$ python -q
>>> import numpy as np
>>> import numpy.linalg as la
>>> np.set_printoptions(precision=3, suppress=True, linewidth=100)
>>> rd = lambda a: np.round(a, 3) + 0
>>> W0 = np.loadtxt("layer4.csv", delimiter=",")
>>> W0
array([[-3.,  3.,  3., -1., -1.,  1.,  1.,  2., -2.,  0., -2.,  3.,  0.,  3.],
       [ 3., -3.,  3.,  3., -1., -1.,  1.,  1.,  2., -2.,  0., -2.,  3.,  0.],
       [ 0.,  3., -3.,  3.,  3., -1., -1.,  1.,  1.,  2., -2.,  0., -2.,  3.],
       [ 3.,  0.,  3., -3.,  3.,  3., -1., -1.,  1.,  1.,  2., -2.,  0., -2.],
       [-2.,  3.,  0.,  3., -3.,  3.,  3., -1., -1.,  1.,  1.,  2., -2.,  0.],
       [ 0., -2.,  3.,  0.,  3., -3.,  3.,  3., -1., -1.,  1.,  1.,  2., -2.],
       [-2.,  0., -2.,  3.,  0.,  3., -3.,  3.,  3., -1., -1.,  1.,  1.,  2.],
       [ 2., -2.,  0., -2.,  3.,  0.,  3., -3.,  3.,  3., -1., -1.,  1.,  1.],
       [ 1.,  2., -2.,  0., -2.,  3.,  0.,  3., -3.,  3.,  3., -1., -1.,  1.],
       [ 1.,  1.,  2., -2.,  0., -2.,  3.,  0.,  3., -3.,  3.,  3., -1., -1.],
       [-1.,  1.,  1.,  2., -2.,  0., -2.,  3.,  0.,  3., -3.,  3.,  3., -1.],
       [-1., -1.,  1.,  1.,  2., -2.,  0., -2.,  3.,  0.,  3., -3.,  3.,  3.],
       [ 3., -1., -1.,  1.,  1.,  2., -2.,  0., -2.,  3.,  0.,  3., -3.,  3.],
       [ 3.,  3., -1., -1.,  1.,  1.,  2., -2.,  0., -2.,  3.,  0.,  3., -3.]])
>>> rd(np.fft.fft(W0[0]))
array([  7.   +0.j   ,   3.666-1.504j,   2.128+2.565j,  -8.362-7.006j,  -6.34 -0.117j,
        -5.305+2.856j,  -2.788+7.74j , -15.   +0.j   ,  -2.788-7.74j ,  -5.305-2.856j,
        -6.34 +0.117j,  -8.362+7.006j,   2.128-2.565j,   3.666+1.504j])
>>> np.allclose(W0 @ W0.T, W0.T @ W0)
True
>>> W0 @ np.ones(14)
array([7., 7., 7., 7., 7., 7., 7., 7., 7., 7., 7., 7., 7., 7.])
>>> W0 @ (-1.0) ** np.arange(14)
array([-15.,  15., -15.,  15., -15.,  15., -15.,  15., -15.,  15., -15.,  15., -15.,  15.])
>>> np.allclose(W0 @ W0.T, W0.T @ W0)
True
>>> rd(np.sort(np.abs(la.eigvals(W0))))
array([ 3.333,  3.333,  3.963,  3.963,  6.025,  6.025,  6.341,  6.341,  7.   ,  8.227,  8.227,
       10.909, 10.909, 15.   ])
>>> rd(np.abs(la.eigvals(W0)).max())
np.float64(15.0)
>>> np.trace(W0)
np.float64(-42.0)
>>> rng = np.random.default_rng(605)
>>> z = rng.permutation(14)
>>> other = W0[:, z] * rng.choice([-1, 1], 14)
>>> other
array([[-3.,  3.,  1., -3., -1.,  0., -3., -1., -2.,  0., -3.,  2., -1.,  2.],
       [ 3.,  3., -1.,  2., -1., -2., -0., -1.,  0.,  3.,  3.,  1.,  3., -2.],
       [-3., -3., -1., -0.,  1.,  2., -3.,  3., -2., -2.,  0.,  1.,  3., -1.],
       [-0.,  3.,  3.,  2.,  1.,  1.,  2.,  3.,  2.,  0.,  3., -1., -3., -1.],
       [-3.,  0.,  3., -2., -3.,  1., -0., -3.,  1., -2., -2., -1.,  3.,  1.],
       [ 2.,  3., -3., -1., -3., -1.,  2.,  3.,  1.,  2.,  0.,  3.,  0.,  1.],
       [-0., -2.,  3., -1.,  3., -1., -2.,  0., -1.,  1., -2.,  3.,  3., -3.],
       [ 2.,  0.,  0.,  1., -3.,  3., -1.,  3., -1.,  1.,  2., -3., -2., -3.],
       [-2., -2.,  3.,  1., -0.,  3., -1., -2.,  3., -1.,  1.,  3.,  0.,  3.],
       [-1.,  2., -2., -3., -3., -3.,  1.,  0.,  3., -1.,  1.,  0., -2., -3.],
       [-1.,  1.,  0., -3.,  2.,  3.,  1., -2., -3.,  3., -1.,  3.,  2., -0.],
       [ 1.,  1., -2.,  3., -0.,  0., -3.,  2.,  3.,  3., -1., -2.,  1., -3.],
       [ 1., -1.,  2., -3.,  2.,  3., -3.,  1.,  0., -3.,  3.,  0.,  1.,  2.],
       [-3., -1.,  1., -0., -2., -2.,  3.,  1.,  3.,  3.,  3., -2., -1., -0.]])
>>> left, _, VT = la.svd(W0.T @ other)
>>> z
array([ 1,  2,  5, 11,  6,  9, 13,  4, 10, 12,  0,  7,  3,  8])
>>> vec = np.array([-2, 1, -1, -4, 0, 5, 3, 5, -5, 1, 0, 2, -4, -4])
>>> h1 = np.maximum(W0 @ vec, 0)
>>> np.flatnonzero(h1 > 1e-9)
array([ 0,  3,  4,  5,  8, 10, 12, 13])
>>> A = np.load("a.npy")
>>> A
array([[ 4,  4,  0,  0],
       [ 8,  4,  0,  0],
       [ 4,  4,  5,  5],
       [ 8,  4, 10,  5]])
>>> (A + A.T) / 2
array([[4. , 6. , 2. , 4. ],
       [6. , 4. , 2. , 2. ],
       [2. , 2. , 5. , 7.5],
       [4. , 2. , 7.5, 5. ]])
>>> rd(la.det(A))
np.float64(400.0)
>>> A.inv()
Traceback (most recent call last):
  File "<python-input-27>", line 1, in <module>
    A.inv()
    ^^^^^
AttributeError: 'numpy.ndarray' object has no attribute 'inv'
>>> rd(np.sort(np.abs(la.eigvals(A))))
array([ 1.657,  2.071,  9.657, 12.071])
>>> other = A / la.norm(A, axis=1, keepdims=True)
>>> G = other @ other.T
>>> (np.abs(G) > 0.9).astype(int)
array([[1, 1, 0, 0],
       [1, 1, 0, 0],
       [0, 0, 1, 1],
       [0, 0, 1, 1]])
>>> rd(G[0])
array([1.   , 0.949, 0.625, 0.593])
>>> np.argwhere(np.triu(np.abs(G) > 0.95, 1))
array([], shape=(0, 2), dtype=int64)
>>> rd(la.norm(other, axis=1))
array([1., 1., 1., 1.])
>>> O = A.astype(float).copy()
>>> for j in range(4):
...     O[:, j] -= O[:, :j] @ (O[:, :j].T @ O[:, j])
...     O[:, j] /= la.norm(O[:, j])
... 
>>> rd(O.T @ O)
array([[1., 0., 0., 0.],
       [0., 1., 0., 0.],
       [0., 0., 1., 0.],
       [0., 0., 0., 1.]])
>>> rd(O.T @ A)
array([[12.649,  7.589,  7.906,  4.743],
       [ 0.   ,  2.53 ,  0.   ,  1.581],
       [ 0.   ,  0.   ,  7.906,  4.743],
       [ 0.   ,  0.   ,  0.   ,  1.581]])
>>> data = np.load("w.npy")
>>> rd(data)
array([[0.5  , 0.   , 0.   , 0.   , 0.5  , 0.   , 0.   ],
       [0.   , 1.   , 0.   , 0.   , 0.   , 0.   , 0.   ],
       [0.   , 0.25 , 0.25 , 0.   , 0.25 , 0.25 , 0.   ],
       [0.   , 0.   , 0.   , 0.667, 0.   , 0.333, 0.   ],
       [0.   , 0.   , 0.   , 0.   , 1.   , 0.   , 0.   ],
       [0.   , 0.   , 0.   , 0.   , 0.   , 1.   , 0.   ],
       [0.   , 0.333, 0.   , 0.   , 0.   , 0.333, 0.333]])
>>> G = data.T @ data
>>> rd(np.trace(G)), rd((data ** 2).sum())
(np.float64(4.639), np.float64(4.639))
>>> la.matrix_rank(G)
np.int64(7)
>>> rd(la.eigvalsh(G)[::-1])
array([1.518, 1.322, 1.071, 0.389, 0.195, 0.094, 0.051])
>>> arr = np.loadtxt("case12.csv", delimiter=",")
>>> arr
array([[-0.357,  0.531, -2.186,  3.34 ,  2.885, -0.698, -5.251,  3.16 ,  1.299, -0.364,  2.28 ,
         5.454,  0.726],
       [ 1.258,  0.882, -5.437, -1.81 ,  0.358,  3.036,  5.364,  1.973, -0.251,  2.976, -3.531,
         0.93 ,  0.735],
       [ 0.136, -0.682, -5.215, -2.311, -0.607,  1.277, -3.597,  4.73 ,  0.529, -0.424,  2.443,
        -4.627,  1.35 ],
       [-2.24 ,  0.208, -3.251,  2.81 , -1.787,  5.126,  1.584, -1.863, -2.175,  4.846,  3.251,
        -0.441, -1.43 ],
       [ 0.437, -0.083, -4.343, -2.95 , -2.605, -2.886, -3.02 , -0.178,  2.337,  6.17 ,  1.638,
         1.205, -0.55 ],
       [ 0.671,  0.567, -0.833,  0.105, -2.63 , -2.203, -7.374, -3.   ,  0.472, -1.61 ,  3.104,
         2.175,  2.488],
       [ 4.485,  0.248, -3.617, -0.12 , -2.864, -1.103,  4.428,  0.244, -0.816, -0.515, -4.281,
        -3.543, -2.413],
       [ 3.872, -0.293, -2.926, -1.947,  1.5  ,  2.019, -4.775, -0.007,  2.29 , -2.399, -1.797,
        -2.423,  4.831],
       [-0.278, -4.   , -1.993,  0.093,  4.817,  0.857,  1.363, -0.31 , -4.958, -1.147,  3.127,
         2.903,  3.154],
       [ 2.432,  5.092,  1.151,  1.746,  2.381,  5.179, -0.186, -1.396,  2.544,  2.675, -0.868,
        -0.103, -3.861],
       [ 5.522, -1.887,  1.439, -4.606,  0.821,  0.577, -4.451,  1.712,  0.602,  1.683,  2.018,
        -0.151,  3.408],
       [ 2.466,  0.968, -0.38 ,  1.34 , -2.269,  3.199,  1.846,  5.548, -2.41 , -0.659, -5.391,
         0.168,  2.476],
       [-0.695,  0.63 ,  2.985,  2.603, -1.079, -5.341, -2.349, -3.359, -0.561, -2.013,  1.568,
        -4.666, -2.889],
       [-1.302,  0.921,  1.829, -1.533, -4.302, -4.131,  0.83 , -2.756, -1.211, -2.075,  1.441,
         4.441, -4.508],
       [ 6.577,  0.069,  0.769, -0.104, -6.073,  0.472, -2.586,  1.618,  1.796, -2.139,  1.379,
        -0.106,  0.076],
       [-1.951,  1.65 , -2.463, -3.   , -2.517, -1.943, -2.159, -3.751, -1.822, -0.935,  4.725,
        -4.748,  0.705],
       [ 2.532,  0.639, -3.755,  6.191,  0.466, -1.302, -5.403, -1.266,  1.098,  1.063, -0.876,
        -0.339, -2.196],
       [-1.446,  0.12 ,  0.363, -4.576, -2.693, -1.566,  3.989, -1.527, -1.104, -1.402,  4.725,
        -4.577, -1.554],
       [ 1.87 ,  3.436, -4.798, -1.383,  0.948,  0.896, -3.058, -0.135, -1.699, -0.865, -0.969,
        -0.66 ,  6.609],
       [ 0.064,  3.699, -3.494,  0.195, -0.598, -5.554, -0.549,  4.269, -0.287,  2.336,  0.349,
        -4.078,  1.433],
       [-4.589,  2.563,  1.793, -3.911,  1.29 , -2.803, -0.462, -1.857, -3.697,  3.895, -0.785,
        -1.996,  2.69 ],
       [-4.575,  4.15 , -2.543,  0.317,  2.575,  2.906, -2.717, -0.248,  1.082,  4.549, -1.468,
        -2.612,  1.385]])
>>> vec = np.array([0, -4, 9, -8, 1, 9, -2, -3, 5, -9, 7, 3, -2])
>>> rhs = arr @ vec
>>> rd(la.lstsq(arr, rhs)[0])
array([ 0., -4.,  9., -8.,  1.,  9., -2., -3.,  5., -9.,  7.,  3., -2.])
>>> rd(la.solve(arr.T @ arr, arr.T @ rhs))
array([ 0., -4.,  9., -8.,  1.,  9., -2., -3.,  5., -9.,  7.,  3., -2.])
>>> rhs = rhs + 0.3 * rng.normal(size=22)
>>> rd(rhs)
array([  -9.902,  -78.707,  -14.617,  -36.697,  -64.279,   30.918,  -90.149,   23.35 ,   17.51 ,
         19.593,   61.61 ,  -60.368,  -12.896,   35.108,   43.407,    7.282,  -89.31 ,   48.926,
        -53.202, -145.007,  -50.287,  -63.437])
>>> c, *_ = la.lstsq(arr, rhs)
>>> c.round()
array([-0., -4.,  9., -8.,  1.,  9., -2., -3.,  5., -9.,  7.,  3., -2.])
>>> rd(arr.T @ (rhs - arr @ c))
array([0., 0., 0., 0., 0., 0., 0., 0., 0., 0., 0., 0., 0.])
>>> [round(float(la.norm(la.solve(arr.T @ arr + lam * np.eye(13), arr.T @ rhs))), 2) for lam in (0, 1, 10, 100)]
[20.6, 20.42, 19.08, 12.49]
